In [1]: import numpy as np

In [2]: import numpy.linalg as la

In [3]: np.set_printoptions(precision=3, suppress=True, linewidth=140, legacy="1.25")

In [4]: W0 = np.loadtxt("m.csv", delimiter=",")

In [5]: W0
Out[5]: 
array([[-0.445,  0.425,  0.023, -0.177, -0.099,  0.156, -0.061,  0.502, -0.098, -0.389, -0.371],
       [-0.421, -0.648, -0.183, -0.029, -0.002, -0.031,  0.103,  0.429,  0.25 ,  0.322, -0.086],
       [-0.099, -0.025, -0.373,  0.75 , -0.142,  0.081,  0.337,  0.03 , -0.321, -0.199,  0.061],
       [ 0.272, -0.139, -0.611, -0.214,  0.028,  0.161, -0.193,  0.079,  0.325, -0.51 ,  0.227],
       [-0.173, -0.112,  0.424,  0.108, -0.4  ,  0.13 ,  0.291, -0.251,  0.553, -0.364,  0.065],
       [ 0.148,  0.236, -0.206, -0.291, -0.722, -0.075,  0.254,  0.175, -0.069,  0.321,  0.256],
       [ 0.099, -0.067,  0.066,  0.023, -0.021, -0.919,  0.063,  0.174,  0.003, -0.317, -0.028],
       [-0.247,  0.015, -0.324, -0.412,  0.196, -0.092,  0.556, -0.479, -0.099, -0.055, -0.257],
       [ 0.297, -0.079,  0.302, -0.162,  0.352,  0.203,  0.562,  0.421, -0.147, -0.138,  0.3  ],
       [ 0.569, -0.187,  0.006,  0.05 , -0.185,  0.122,  0.112,  0.079,  0.037,  0.013, -0.754],
       [ 0.074,  0.516, -0.178,  0.252,  0.301, -0.1  ,  0.21 ,  0.143,  0.613,  0.296, -0.066]])

In [6]: la.norm(W0, axis=1)
Out[6]: array([1., 1., 1., 1., 1., 1., 1., 1., 1., 1., 1.])

In [7]: np.round(la.norm(W0, 1), 3), np.round(la.norm(W0, np.inf), 3)
Out[7]: (2.922, 2.962)

In [8]: la.norm(W0, axis=0)
Out[8]: array([1., 1., 1., 1., 1., 1., 1., 1., 1., 1., 1.])

In [9]: round(la.norm(W0) ** 2 / la.norm(W0, 2) ** 2, 3)
Out[9]: 11.0

In [10]: np.round(W0[:, 0] @ W0[:, 4], 3)
Out[10]: -0.0

In [11]: round(float(np.abs(la.eigvals(W0)).max()), 3)
Out[11]: 1.0

In [12]: assert W0 == W0.T
---------------------------------------------------------------------------
ValueError                                Traceback (most recent call last)
Cell In[12], line 1
----> 1 assert W0 == W0.T

ValueError: The truth value of an array with more than one element is ambiguous. Use a.any() or a.all()

In [13]: np.allclose(W0, W0.T)
Out[13]: False

In [14]: la.determinant(W0)
---------------------------------------------------------------------------
AttributeError                            Traceback (most recent call last)
Cell In[14], line 1
----> 1 la.determinant(W0)

AttributeError: module 'numpy.linalg' has no attribute 'determinant'

In [15]: np.allclose(W0 @ W0.T, W0.T @ W0)
Out[15]: True

In [16]: np.sort(np.abs(la.eigvals(W0)))
Out[16]: array([1., 1., 1., 1., 1., 1., 1., 1., 1., 1., 1.])

In [17]: x = np.array([1, 0, 1, 5, 1, 0, 4, 3, 1, 5, 1])

In [18]: [p for p in range(1, 25) if np.allclose(la.matrix_power(W0, p), np.eye(11))]
Out[18]: []

In [19]: la.inv(W0)
Out[19]: 
array([[-0.445, -0.421, -0.099,  0.272, -0.173,  0.148,  0.099, -0.247,  0.297,  0.569,  0.074],
       [ 0.425, -0.648, -0.025, -0.139, -0.112,  0.236, -0.067,  0.015, -0.079, -0.187,  0.516],
       [ 0.023, -0.183, -0.373, -0.611,  0.424, -0.206,  0.066, -0.324,  0.302,  0.006, -0.178],
       [-0.177, -0.029,  0.75 , -0.214,  0.108, -0.291,  0.023, -0.412, -0.162,  0.05 ,  0.252],
       [-0.099, -0.002, -0.142,  0.028, -0.4  , -0.722, -0.021,  0.196,  0.352, -0.185,  0.301],
       [ 0.156, -0.031,  0.081,  0.161,  0.13 , -0.075, -0.919, -0.092,  0.203,  0.122, -0.1  ],
       [-0.061,  0.103,  0.337, -0.193,  0.291,  0.254,  0.063,  0.556,  0.562,  0.112,  0.21 ],
       [ 0.502,  0.429,  0.03 ,  0.079, -0.251,  0.175,  0.174, -0.479,  0.421,  0.079,  0.143],
       [-0.098,  0.25 , -0.321,  0.325,  0.553, -0.069,  0.003, -0.099, -0.147,  0.037,  0.613],
       [-0.389,  0.322, -0.199, -0.51 , -0.364,  0.321, -0.317, -0.055, -0.138,  0.013,  0.296],
       [-0.371, -0.086,  0.061,  0.227,  0.065,  0.256, -0.028, -0.257,  0.3  , -0.754, -0.066]])

In [20]: round(float(la.det(W0)), 3)
Out[20]: 1.0

In [21]: 11 - la.matrix_rank(W0 - np.eye(11), tol=1e-8)
Out[21]: 1

In [22]: np.abs(la.eigvals(W0))
Out[22]: array([1., 1., 1., 1., 1., 1., 1., 1., 1., 1., 1.])
